In [1]: import numpy as np

In [2]: from numpy import linalg as LA

In [3]: np.set_printoptions(precision=2, suppress=True, linewidth=160, legacy="1.25")

In [4]: E = np.array([[1, -3, 3], [0, -3, 1], [1, -1, -2], [2, 1, 3]])

In [5]: E[1] = E[2]

In [6]: E
Out[6]: 
array([[ 1, -3,  3],
       [ 1, -1, -2],
       [ 1, -1, -2],
       [ 2,  1,  3]])

In [7]: r0, v = E[2], E[3]

In [8]: print(r0 @ v)
-5

In [9]: p = (r0 @ v) / (r0 @ r0) * r0

In [10]: LA.matrix_rank(np.outer(r0, v))
Out[10]: 1

In [11]: round(LA.norm(r0 + v) ** 2 + LA.norm(r0 - v) ** 2, 2)
Out[11]: 40.0

In [12]: round((v - p) @ r0, 2)
Out[12]: 0.0

In [13]: p
Out[13]: array([-0.83,  0.83,  1.67])

In [14]: r0 = np.array([-9, 9, 5])

In [15]: print(np.array([np.convolve(row, r0, "same") for row in E]))
[[ 36 -49  12]
 [ 18  14 -23]
 [ 18  14 -23]
 [  9  -8  32]]

In [16]: np.convolve(E[1], r0)
Out[16]: array([ -9,  18,  14, -23, -10])

In [17]: feats = np.load("dump.npy")

In [18]: feats
Out[18]: 
array([[0, 2, 1],
       [1, 0, 2],
       [2, 1, 0]])

In [19]: np.allclose(feats @ feats.T, feats.T @ feats)
Out[19]: True

In [20]: feats @ np.ones(3)
Out[20]: array([3., 3., 3.])

In [21]: Q, V = LA.qr(feats[:, :1])[0], LA.qr(feats[:, 1:])[0]

In [22]: sigma = LA.svd(Q.T @ V, compute_uv=False)

In [23]: print(sigma)
[0.48]

In [24]: np.round(LA.norm(Q @ Q.T - V @ V.T, 2), 2)
Out[24]: 1.0

In [25]: x = np.array([0, 1, 1])

In [26]: target = feats @ x

In [27]: coef, lr = np.zeros(3), 1 / LA.norm(feats, 2) ** 2

In [28]: for i in range(30):
    ...:     coef -= lr * feats.T @ (feats @ coef - target)
    ...:     if i % 10 == 0: print(i, round(LA.norm(feats @ coef - target), 2))
    ...: 
0 0.94
10 0.02
20 0.0

In [29]: coef.round(2) + 0
Out[29]: array([0., 1., 1.])

In [30]: Q, r_ = LA.qr(feats)

In [31]: Q
Out[31]: 
array([[ 0.  ,  0.98, -0.22],
       [-0.45, -0.2 , -0.87],
       [-0.89,  0.1 ,  0.44]])

In [32]: np.round(abs(r_[0, 0]), 2), np.round(LA.norm(feats[:, 0]), 2)
Out[32]: (2.24, 2.24)

In [33]: Q.shape, r_.shape
Out[33]: ((3, 3), (3, 3))

In [34]: np.round(Q.T @ Q, 2) + 0
Out[34]: 
array([[1., 0., 0.],
       [0., 1., 0.],
       [0., 0., 1.]])

In [35]: np.round(Q @ r_, 2) + 0
Out[35]: 
array([[0., 2., 1.],
       [1., 0., 2.],
       [2., 1., 0.]])

In [36]: np.abs(np.diag(r_))
Out[36]: array([2.24, 2.05, 1.96])

In [37]: cov = feats.T @ feats

In [38]: LA.eigvalsh(cov)[::-1]
Out[38]: array([9., 3., 3.])
